$ python3 -q
>>> import numpy as np
>>> import numpy.linalg as la
>>> np.set_printoptions(precision=1, suppress=True, linewidth=120)
>>> data = np.load("layer18.npy")
>>> print(data)
[[ -2  -2  -5  -5  -3  -4  -4  -5  -3]
 [ -6  -6 -15 -15  -9 -12 -12 -15  -9]
 [ -2  -2  -5  -5  -3  -4  -4  -5  -3]
 [-10 -10 -25 -25 -15 -20 -20 -25 -15]]
>>> print(np.unique(data.round(6), axis=0).shape)
(3, 9)
>>> print(data @ la.pinv(data) @ data)
[[ -2.  -2.  -5.  -5.  -3.  -4.  -4.  -5.  -3.]
 [ -6.  -6. -15. -15.  -9. -12. -12. -15.  -9.]
 [ -2.  -2.  -5.  -5.  -3.  -4.  -4.  -5.  -3.]
 [-10. -10. -25. -25. -15. -20. -20. -25. -15.]]
>>> print(la.lstsq(data[:-1].T, data[-1])[2])
1
>>> print(round(float(np.trace(la.pinv(data) @ data)), 1))
1.0
>>> print(np.abs(np.diag(la.qr(data)[1])) > 1e-9)
[ True False False False]
>>> sv = 5 * 0.5 ** np.arange(6)
>>> Q, _ = la.qr(np.array([[-0.6, -0.3, -1.6, 0.0, -0.6, -1.1],
...     [-0.9, -0.1, 1.0, -0.6, -0.1, -0.5],
...     [0.3, -0.1, -0.7, -0.2, 0.8, -0.4],
...     [0.0, 0.9, 0.9, 0.2, 1.2, 0.8],
...     [-0.7, -0.7, 0.0, -0.3, 0.1, -0.8],
...     [-0.7, 1.1, -0.6, 0.7, 0.6, -0.6]]))
>>> rng = np.random.default_rng(89)
>>> F = rng.normal(size=(35, 6)) * sv @ Q
>>> print(F.round(1) + 0)
[[ 1.5 -0.5  1.   0.  -1.7  1.5]
 [-1.1  1.1 -1.8  1.   0.3 -0.8]
 [-0.1 -0.2 -0.2 -0.1  1.  -0.8]
 [-0.6  0.3  0.7  1.7  0.2  1.3]
 [-3.   1.1 -2.4  2.6  1.5 -2.7]
 [ 0.8  0.3  0.  -2.7  1.1  0.6]
 [-0.4  0.   2.9 -1.8  0.7  1.1]
 [ 0.5  0.2  1.   0.4 -0.4  1.4]
 [-1.7  1.7 -4.8  1.3  0.5 -2.6]
 [ 0.5 -0.6  4.5 -0.1 -0.4  3.2]
 [ 4.4 -1.9  5.8 -2.6 -2.3  4.4]
 [ 3.8 -0.6 -0.8 -1.8 -2.5  1.7]
 [-2.4  0.4  1.   3.1  0.7  0.5]
 [-1.4 -0.3  2.   1.7  0.5  0.5]
 [ 1.8 -0.5  0.5  1.  -2.1  1.5]
 [-2.6  1.7 -4.5  0.1  1.7 -3.9]
 [ 1.1 -0.3  2.9 -1.1  0.3  2.4]
 [ 0.4 -0.3  3.2  0.7 -0.2  3.2]
 [-3.9  1.3 -1.6  1.4  2.6 -2.4]
 [-1.1 -0.2  0.8  1.7 -1.1  0.7]
 [-3.2  0.8 -3.9  1.5  1.5 -4. ]
 [ 1.4 -0.1  0.9 -0.7 -0.8  1.7]
 [ 0.3 -0.3  0.8  0.  -1.2  0.2]
 [ 1.2 -0.4  1.4 -0.8 -0.1  1. ]
 [-1.8  0.   2.1  2.4  0.6  0.7]
 [ 2.8 -1.1  2.6 -1.5 -2.5  2.5]
 [ 1.8 -0.8  2.7 -1.  -1.   2.1]
 [ 4.2 -1.8  4.9 -3.8 -1.9  3.8]
 [ 2.3 -0.4  3.   0.5 -1.3  3.7]
 [-1.1  1.3 -6.5  0.1  0.4 -4.7]
 [-1.9  1.2 -5.2  0.2  1.2 -4.2]
 [-6.7  2.7 -7.2  1.6  4.7 -6.9]
 [ 4.9 -0.3 -4.  -5.1 -1.4 -1. ]
 [-0.5 -0.1  1.5 -1.5  0.9  0.2]
 [ 0.8 -0.6  3.8  1.  -1.5  3.3]]
>>> P = F @ la.solve(F.T @ F, F.T)
>>> print(np.round(la.eigvalsh(P), 1) + 0)
[0. 0. 0. 0. 0. 0. 0. 0. 0. 0. 0. 0. 0. 0. 0. 0. 0. 0. 0. 0. 0. 0. 0. 0. 0. 0. 0. 0. 0. 1. 1. 1. 1. 1. 1.]
>>> basis = F[[14, 0]].astype(float)
>>> for _ in range(5):
...     labels = la.norm(F[:, None] - basis, axis=-1).argmin(axis=1)
...     basis = np.array([F[labels == j].mean(axis=0) for j in range(2)])
... 
>>> print(labels)
[1 0 1 1 0 1 1 1 0 1 1 1 1 1 1 0 1 1 0 1 0 1 1 1 1 1 1 1 1 0 0 0 1 1 1]
>>> print(np.abs(basis[1] - basis[0]).argmax())
2
>>> print(basis)
[[-2.8  1.4 -4.2  1.1  1.6 -3.6]
 [ 1.  -0.4  1.7 -0.4 -0.6  1.6]]
>>> labels = F[:, 3] > np.median(F[:, 3])
>>> r0 = F[labels].mean(axis=0) - F[~labels].mean(axis=0)
>>> print(((F - F.mean(axis=0)) @ r0 > 0).astype(int))
[0 1 1 1 1 0 0 0 1 0 0 0 1 1 0 1 0 0 1 1 1 0 0 0 1 0 0 0 0 1 1 1 0 0 0]
>>> print(np.argsort(-np.abs(r0).round(6), kind="stable"))
[3 0 2 5 4 1]
>>> print(la.matrix_rank(data, rtol=0.1))
1
>>> print(round(float(la.norm(data, 2) / la.norm(data)), 1))
1.0
>>> print(la.cond(data) > 100)
True
>>> print(np.argsort(-la.norm(data, axis=0).round(6), kind="stable")[:3])
[2 3 7]
>>> A = np.loadtxt("mat.csv", delimiter=",")
>>> print(A)
[[0.1 2.  1.  2.  2.  0.  1.  2.  2. ]
 [3.  0.1 1.  0.  0.  1.  2.  3.  0. ]
 [1.  0.  2.1 0.  2.  0.  2.  2.  1. ]
 [0.  3.  3.  3.1 3.  3.  0.  1.  3. ]
 [3.  3.  1.  3.  2.1 2.  3.  2.  3. ]
 [3.  2.  3.  0.  0.  0.1 1.  0.  0. ]
 [3.  0.  2.  1.  1.  3.  0.1 0.  1. ]
 [3.  0.  3.  3.  1.  2.  0.  1.1 2. ]
 [0.  2.  1.  2.  2.  0.  1.  2.  2.1]]
>>> Uu, sv, VT = la.svd(A, full_matrices=False)
>>> print(round(float(np.sqrt((sv ** 2).sum())), 1), round(la.norm(A), 1))
16.9 16.9
>>> print(np.round(Uu.T @ A @ VT.T, 1) + 0)
[[14.2  0.   0.   0.   0.   0.   0.   0.   0. ]
 [ 0.   6.   0.   0.   0.   0.   0.   0.   0. ]
 [ 0.   0.   4.9  0.   0.   0.   0.   0.   0. ]
 [ 0.   0.   0.   3.1  0.   0.   0.   0.   0. ]
 [ 0.   0.   0.   0.   2.9  0.   0.   0.   0. ]
 [ 0.   0.   0.   0.   0.   2.   0.   0.   0. ]
 [ 0.   0.   0.   0.   0.   0.   1.4  0.   0. ]
 [ 0.   0.   0.   0.   0.   0.   0.   0.5  0. ]
 [ 0.   0.   0.   0.   0.   0.   0.   0.   0.1]]
>>> print(sv)
[14.2  6.   4.9  3.1  2.9  2.   1.4  0.5  0.1]
>>> print(np.abs(VT[0]))
[0.4 0.3 0.4 0.4 0.3 0.3 0.2 0.3 0.4]
>>> print(np.round(sv / sv[0], 1) + 0)
[1.  0.4 0.3 0.2 0.2 0.1 0.1 0.  0. ]
>>> print(np.cumsum(sv ** 2) / np.sum(sv ** 2))
[0.7 0.8 0.9 0.9 1.  1.  1.  1.  1. ]
>>> print(np.round(Uu.T @ Uu, 1) + 0)
[[1. 0. 0. 0. 0. 0. 0. 0. 0.]
 [0. 1. 0. 0. 0. 0. 0. 0. 0.]
 [0. 0. 1. 0. 0. 0. 0. 0. 0.]
 [0. 0. 0. 1. 0. 0. 0. 0. 0.]
 [0. 0. 0. 0. 1. 0. 0. 0. 0.]
 [0. 0. 0. 0. 0. 1. 0. 0. 0.]
 [0. 0. 0. 0. 0. 0. 1. 0. 0.]
 [0. 0. 0. 0. 0. 0. 0. 1. 0.]
 [0. 0. 0. 0. 0. 0. 0. 0. 1.]]
>>> print(np.allclose(Uu * sv @ VT, A))
True
>>> print(np.abs(Uu[:, 0]).round(6).argmax())
4
>>> other = la.inv(A)
>>> print(np.round(la.inv(other), 1) + 0)
[[0.1 2.  1.  2.  2.  0.  1.  2.  2. ]
 [3.  0.1 1.  0.  0.  1.  2.  3.  0. ]
 [1.  0.  2.1 0.  2.  0.  2.  2.  1. ]
 [0.  3.  3.  3.1 3.  3.  0.  1.  3. ]
 [3.  3.  1.  3.  2.1 2.  3.  2.  3. ]
 [3.  2.  3.  0.  0.  0.1 1.  0.  0. ]
 [3.  0.  2.  1.  1.  3.  0.1 0.  1. ]
 [3.  0.  3.  3.  1.  2.  0.  1.1 2. ]
 [0.  2.  1.  2.  2.  0.  1.  2.  2.1]]
>>> print(round(la.det(A) * la.det(other), 1))
1.0
>>> print((np.abs(other) > 1e-9).astype(int))
[[1 1 1 1 1 1 1 1 1]
 [1 1 1 1 1 1 1 1 1]
 [1 1 1 1 1 1 1 1 1]
 [1 1 1 1 1 1 1 1 1]
 [1 1 1 1 1 1 1 1 1]
 [1 1 1 1 1 1 1 1 1]
 [1 1 1 1 1 1 1 1 1]
 [1 1 1 1 1 1 1 1 1]
 [1 1 1 1 1 1 1 1 1]]
>>> Q, Rm = la.qr(A)
>>> print(np.round(abs(Rm[0, 0]), 1), round(la.norm(A[:, 0]), 1))
6.8 6.8
>>> print(np.round(Q.T @ Q, 1) + 0)
[[1. 0. 0. 0. 0. 0. 0. 0. 0.]
 [0. 1. 0. 0. 0. 0. 0. 0. 0.]
 [0. 0. 1. 0. 0. 0. 0. 0. 0.]
 [0. 0. 0. 1. 0. 0. 0. 0. 0.]
 [0. 0. 0. 0. 1. 0. 0. 0. 0.]
 [0. 0. 0. 0. 0. 1. 0. 0. 0.]
 [0. 0. 0. 0. 0. 0. 1. 0. 0.]
 [0. 0. 0. 0. 0. 0. 0. 1. 0.]
 [0. 0. 0. 0. 0. 0. 0. 0. 1.]]
>>> print(np.allclose(Rm.T @ Rm, A.T @ A))
True
>>> print(np.abs(np.diag(Rm)))
[6.8 5.  3.4 3.3 2.  2.6 1.  1.9 0.1]
>>> x0 = np.array([3, 2, -2, -2, 2, 3, 1, -1, -1])
>>> print((A @ x0).argmax())
4
>>> print(A @ np.ones(9))
[12.1 10.1 10.1 19.1 22.1  9.1 11.1 15.1 12.1]
>>> print((A * x0).sum(axis=1))
[-0.7  9.2  1.8  4.8 15.2  8.3 13.1  1.9 -1.1]
>>> print(np.sign((A @ x0).round(6)))
[-1.  1.  1.  1.  1.  1.  1.  1. -1.]
>>> other = np.array([[1, 2, -2], [0, 1, -1], [-1, 0, 2], [-1, 0, -3], [1, -1, 3]])
>>> basis = np.array([[1, 2, 2, -1, -1, 2], [-1, 2, 2, 1, 1, -1], [2, -1, -1, 1, -1, 0]])
>>> M = other @ basis
>>> print(M)
[[-5  8  8 -1  3  0]
 [-3  3  3  0  2 -1]
 [ 3 -4 -4  3 -1 -2]
 [-7  1  1 -2  4 -2]
 [ 8 -3 -3  1 -5  3]]
>>> x0 = np.array([1, -1, 2, -5, -4, 3])
>>> print(M @ (2 * x0))
[ -8 -22 -36 -36  58]
>>> print(np.einsum("ij,j->i", M, x0))
[ -4 -11 -18 -18  29]
>>> print(M * x0)
[[ -5  -8  16   5 -12   0]
 [ -3  -3   6   0  -8  -3]
 [  3   4  -8 -15   4  -6]
 [ -7  -1   2  10 -16  -6]
 [  8   3  -6  -5  20   9]]
>>> print(M @ np.eye(6)[4])
[ 3.  2. -1.  4. -5.]
>>> mat = np.loadtxt("test10.csv", delimiter=",")
>>> print(mat)
[[0. 1. 2. 0. 2. 1. 1. 0.]
 [0. 0. 1. 2. 0. 2. 2. 0.]
 [0. 0. 2. 0. 1. 2. 2. 0.]
 [0. 0. 0. 2. 0. 2. 1. 1.]
 [0. 0. 0. 0. 1. 0. 2. 0.]
 [0. 0. 0. 0. 0. 1. 1. 2.]
 [0. 0. 0. 0. 0. 0. 0. 2.]
 [0. 0. 0. 0. 0. 0. 0. 1.]]
>>> # triangular, det is the product of the diagonal
>>> r = la.matrix_rank(mat)
>>> print(r)
7
>>> ns = la.svd(mat)[2][r:].T
>>> print(ns @ ns.T)
[[1. 0. 0. 0. 0. 0. 0. 0.]
 [0. 0. 0. 0. 0. 0. 0. 0.]
 [0. 0. 0. 0. 0. 0. 0. 0.]
 [0. 0. 0. 0. 0. 0. 0. 0.]
 [0. 0. 0. 0. 0. 0. 0. 0.]
 [0. 0. 0. 0. 0. 0. 0. 0.]
 [0. 0. 0. 0. 0. 0. 0. 0.]
 [0. 0. 0. 0. 0. 0. 0. 0.]]
>>> print([int(la.matrix_rank(mat[:, :j + 1])) for j in range(8)])
[0, 1, 2, 3, 4, 5, 6, 7]
>>> print([int(la.matrix_rank(np.delete(mat, i, axis=0))) for i in range(8)])
[6, 6, 6, 6, 6, 6, 7, 7]
>>> r0, v = mat[2], mat[6]
>>> print(r0 @ r0)
13.0
>>> print(r0 @ v)
0.0
>>> p = (r0 @ v) / (r0 @ r0) * r0
>>> print(np.outer(r0, v))
[[0. 0. 0. 0. 0. 0. 0. 0.]
 [0. 0. 0. 0. 0. 0. 0. 0.]
 [0. 0. 0. 0. 0. 0. 0. 4.]
 [0. 0. 0. 0. 0. 0. 0. 0.]
 [0. 0. 0. 0. 0. 0. 0. 2.]
 [0. 0. 0. 0. 0. 0. 0. 4.]
 [0. 0. 0. 0. 0. 0. 0. 4.]
 [0. 0. 0. 0. 0. 0. 0. 0.]]
>>> print(p)
[0. 0. 0. 0. 0. 0. 0. 0.]
>>> r0 = np.array([5, 0, -2])
>>> print(np.cross(F[13, :3], F[0, :3]))
[0.6 4.3 1.1]
>>> print(np.convolve(F[13], r0))
[-6.8 -1.6 12.5  9.1 -1.3 -1.  -1.  -1. ]
>>> print(np.correlate(F[13], F[0], "full"))
[-2.1  1.9  3.6 -2.1 -1.8 -0.2 -0.6  2.7  2.8  0.6  0.7]
>>> Xs = (F - F.mean(axis=0)) / F.std(axis=0)
>>> print(np.argwhere(np.abs(Xs) > 2))
[[10  1]
 [27  3]
 [29  2]
 [31  0]
 [31  1]
 [31  2]
 [31  4]
 [31  5]
 [32  3]]
>>> beta = la.lstsq(np.delete(Xs, 4, axis=1), Xs[:, 4])[0]
>>> print(round(float(1 - np.var(Xs[:, 4] - np.delete(Xs, 4, axis=1) @ beta)), 1))
0.9
>>> print(np.abs(beta).argmax())
0
>>> print(np.prod(np.diag(mat)), np.round(la.det(mat), 1))
0.0 0.0
>>> print(la.matrix_rank(mat - mat[0, 0] * np.eye(8)))
7
>>> print([int(la.matrix_rank(la.matrix_power(mat, p))) for p in range(1, 9)])
[7, 6, 5, 5, 5, 5, 5, 5]
>>> try:
...     la.inv(mat)
... except la.LinAlgError as e:
...     print(e)
... 
Singular matrix
>>> other = np.array([[-3, 3], [0, 0], [3, -2]])
>>> feats = np.tile(other, (2, 3))
>>> print(feats)
[[-3  3 -3  3 -3  3]
 [ 0  0  0  0  0  0]
 [ 3 -2  3 -2  3 -2]
 [-3  3 -3  3 -3  3]
 [ 0  0  0  0  0  0]
 [ 3 -2  3 -2  3 -2]]
>>> Uu, sv, VT = la.svd(feats, full_matrices=False)
>>> print(np.abs(Uu[:, 0]).round(6).argmax())
0
>>> print(np.round(Uu.T @ Uu, 1) + 0)
[[1. 0. 0. 0. 0. 0.]
 [0. 1. 0. 0. 0. 0.]
 [0. 0. 1. 0. 0. 0.]
 [0. 0. 0. 1. 0. 0.]
 [0. 0. 0. 0. 1. 0.]
 [0. 0. 0. 0. 0. 1.]]
>>> print(np.round(np.sqrt((sv ** 2).sum()), 1), round(float(la.norm(feats)), 1))
13.6 13.6
>>> print(np.allclose(Uu * sv @ VT, feats))
True
>>> print(np.round(sv / sv[0], 1) + 0)
[1.  0.1 0.  0.  0.  0. ]
>>> E = np.loadtxt("m.csv", delimiter=",")
>>> print(E.round(1) + 0)
[[ 0.6  0.  -0.5]
 [ 0.   0.   0. ]
 [-0.5  0.   0.4]]
>>> labels = rng.permutation(3)
>>> print(labels)
[1 0 2]
>>> other = E[labels][:, labels]
>>> print(np.allclose(other, E))
False
>>> print(np.round(np.diag(other), 1) + 0)
[0.  0.6 0.4]
>>> print(np.round(la.det(other), 1), np.round(la.det(E[labels]), 1))
-0.0 0.0
>>> labels = rng.permutation(6)
>>> print(labels)
[2 5 4 0 3 1]
>>> other = feats[labels][:, labels]
>>> print(np.trace(other))
1
>>> print(np.diag(other))
[ 3 -2  0 -3  3  0]
